In [1]: import numpy as np

In [2]: import numpy.linalg as la

In [3]: np.set_printoptions(precision=4, suppress=True, linewidth=100)

In [4]: A = np.array([[0.6, -0.5, 0.5], [-2.0, -0.4, -2.2], [-1.7, 0.5, -0.6]])

In [5]: A
Out[5]: 
array([[ 0.6, -0.5,  0.5],
       [-2. , -0.4, -2.2],
       [-1.7,  0.5, -0.6]])

In [6]: left, sig, vt = la.svd(A, full_matrices=False)

In [7]: np.round(vt @ vt.T, 4) + 0
Out[7]: 
array([[1., 0., 0.],
       [0., 1., 0.],
       [0., 0., 1.]])

In [8]: np.abs(vt[0])
Out[8]: array([0.7602, 0.0045, 0.6497])

In [9]: round(np.sqrt((sig ** 2).sum()), 4), np.round(la.norm(A), 4)
Out[9]: (np.float64(3.6551), np.float64(3.6551))

In [10]: sig / sig[0]
Out[10]: array([1.    , 0.2997, 0.103 ])

In [11]: left.shape, sig.shape, vt.shape
Out[11]: ((3, 3), (3,), (3, 3))

In [12]: print(np.cumsum(sig ** 2) / np.sum(sig ** 2))
[0.9087 0.9904 1.    ]

In [13]: data = np.loadtxt("a.csv", delimiter=",")

In [14]: data
Out[14]: 
array([[ 0.3906,  0.7603, -0.5191],
       [-0.6509, -0.1706, -0.7397],
       [ 0.6509, -0.6268, -0.4282]])

In [15]: # orthonormal columns

In [16]: np.kron(np.eye(2, dtype=int), data)
Out[16]: 
array([[ 0.3906,  0.7603, -0.5191,  0.    ,  0.    , -0.    ],
       [-0.6509, -0.1706, -0.7397, -0.    , -0.    , -0.    ],
       [ 0.6509, -0.6268, -0.4282,  0.    , -0.    , -0.    ],
       [ 0.    ,  0.    , -0.    ,  0.3906,  0.7603, -0.5191],
       [-0.    , -0.    , -0.    , -0.6509, -0.1706, -0.7397],
       [ 0.    , -0.    , -0.    ,  0.6509, -0.6268, -0.4282]])

In [17]: round(la.eigvals(data).sum().real, 4)
Out[17]: np.float64(-0.2083)

In [18]: round(float(la.det(data.T)), 4)
Out[18]: -1.0

In [19]: round(float(np.einsum("ij,ji->", data, data)), 4)
Out[19]: -0.3732

In [20]: J = np.load("block19.npy")

In [21]: J
Out[21]: 
array([[ 36,   0, -12,  30],
       [  0,  49, -35, -63],
       [-12, -35,  29,  35],
       [ 30, -63,  35, 106]])

In [22]: r0, r1 = J[2], J[0]

In [23]: print(r0 @ r1)
270

In [24]: pr = (r0 @ r1) / (r0 @ r0) * r0

In [25]: round((r1 - pr) @ r0, 4)
Out[25]: np.float64(-0.0)

In [26]: la.matrix_rank(np.outer(r0, r1))
Out[26]: np.int64(1)

In [27]: np.round(la.norm(r0 + r1) ** 2 + la.norm(r0 - r1) ** 2, 4)
Out[27]: np.float64(11550.0)

In [28]: pr
Out[28]: array([-0.9432, -2.7511,  2.2795,  2.7511])

In [29]: r1 - pr
Out[29]: array([ 36.9432,   2.7511, -14.2795,  27.2489])
